$ python3 -q
>>> import numpy as np
>>> np.set_printoptions(precision=1, suppress=True, linewidth=140, sign=" ")
>>> W0 = np.load("block12.npy")
>>> W0
array([[ 0,  0,  0,  0,  0,  0,  1,  0,  0,  0],
       [ 0,  0,  0,  0,  0,  0,  0,  0,  1,  0],
       [ 0,  0,  0,  0,  0,  0,  0,  1,  0,  0],
       [ 1,  0,  0,  0,  0,  0,  0,  0,  0,  0],
       [ 0,  0,  0,  0,  0,  1,  0,  0,  0,  0],
       [ 0,  0,  1,  0,  0,  0,  0,  0,  0,  0],
       [ 0,  1,  0,  0,  0,  0,  0,  0,  0,  0],
       [ 0,  0,  0,  0,  0,  0,  0,  0,  0,  1],
       [ 0,  0,  0,  1,  0,  0,  0,  0,  0,  0],
       [ 0,  0,  0,  0,  1,  0,  0,  0,  0,  0]])
>>> # rows sum to 1
>>> round(float(np.linalg.det(W0)), 1)
1.0
>>> (W0 + W0.T) / 2
array([[ 0. ,  0. ,  0. ,  0.5,  0. ,  0. ,  0.5,  0. ,  0. ,  0. ],
       [ 0. ,  0. ,  0. ,  0. ,  0. ,  0. ,  0.5,  0. ,  0.5,  0. ],
       [ 0. ,  0. ,  0. ,  0. ,  0. ,  0.5,  0. ,  0.5,  0. ,  0. ],
       [ 0.5,  0. ,  0. ,  0. ,  0. ,  0. ,  0. ,  0. ,  0.5,  0. ],
       [ 0. ,  0. ,  0. ,  0. ,  0. ,  0.5,  0. ,  0. ,  0. ,  0.5],
       [ 0. ,  0. ,  0.5,  0. ,  0.5,  0. ,  0. ,  0. ,  0. ,  0. ],
       [ 0.5,  0.5,  0. ,  0. ,  0. ,  0. ,  0. ,  0. ,  0. ,  0. ],
       [ 0. ,  0. ,  0.5,  0. ,  0. ,  0. ,  0. ,  0. ,  0. ,  0.5],
       [ 0. ,  0.5,  0. ,  0.5,  0. ,  0. ,  0. ,  0. ,  0. ,  0. ],
       [ 0. ,  0. ,  0. ,  0. ,  0.5,  0. ,  0. ,  0.5,  0. ,  0. ]])
>>> arr = np.loadtxt("sample4.csv", delimiter=",")
>>> arr
array([[-1.6, -3.7, -0.4,  0. ,  1.8, -1. ,  0. , -1.1, -0.6],
       [ 0.2,  0. ,  0.3, -0.9,  0.8, -1.5, -0.6,  0.5, -1.3],
       [-0.9, -2. ,  0. , -1.3,  0.6, -0.5, -1. ,  0.5,  0.8],
       [ 0.4,  0.5, -0.2, -0.9, -1.2, -0.5,  0. ,  0. , -0.4],
       [-0.6, -1.5,  1.7,  1.6, -0.1,  0.6, -1.2,  1.4,  1.2],
       [-0.9, -2.2, -0.5,  0.3, -0.5,  0.8,  0.7,  1.7, -0.5],
       [-0.7, -1.3,  0.4,  0.2,  0.1,  0.8,  1.1, -2.2,  0.4],
       [-0.3, -0.5, -1.4, -1.2, -0.5,  0.4,  0.2,  0.7,  1.8],
       [ 0.9,  1.8, -1. ,  0.1,  2.6,  0. ,  0.8,  1.2, -0.3],
       [ 1.5,  2.8, -0.4,  0.7,  0.3,  0.5,  0.6,  0.1, -1.2],
       [ 2.5,  5. , -1.2, -1.9, -1.6,  0. ,  0. ,  1. ,  0. ],
       [ 1.2,  2.4, -0.3,  0.2, -1.3, -0.7,  0. , -1.5,  0.6],
       [-1.1, -2.3, -0.2, -0.2,  2.1,  1.4, -0.6,  0.2, -0.5],
       [ 1.9,  4. , -0.8,  0.1, -1.7, -0.4,  1.4,  1.2,  1.5],
       [-0.1,  0. , -1. , -1. ,  0.3,  1. ,  0.1,  0.2,  0.5],
       [ 1.1,  2.3, -0.1,  0.2, -1.4, -0.1, -1.4, -0.2, -0.3],
       [ 1.8,  3.4, -0.9, -0.1,  0. , -0.3,  0.6,  1.4,  0.3],
       [-0.5, -1.2,  0.6,  0.3, -0.2,  1.2, -0.4,  0.4, -1.5],
       [ 0.1,  0.5,  0.7, -0.1,  0.9,  0.8,  0.5,  1.5, -1.6],
       [-0.8, -1.4, -0.6,  0.2, -2.3,  0.3,  0.1, -0.2, -0.9],
       [ 1.2,  2.5, -1.2, -0.5, -0.2,  1.2, -0.8, -0.4,  2.5]])
>>> cen = arr - arr.mean(axis=0)
>>> U, sig, VT = np.linalg.svd(cen, full_matrices=False)
>>> sig
array([ 12.3,   5.6,   4.8,   4.4,   3.9,   3.5,   3. ,   1.8,   0.3])
>>> np.abs(VT[0]).argmax()
np.int64(1)
>>> np.searchsorted(np.cumsum(sig ** 2) / (sig ** 2).sum(), 0.9) + 1
np.int64(5)
>>> (np.sign(U[:, 0]) == np.sign(U[0, 0])).astype(int)
array([ 1,  1,  1,  0,  1,  1,  1,  1,  0,  0,  0,  0,  1,  0,  1,  0,  0,  1,  1,  1,  0])
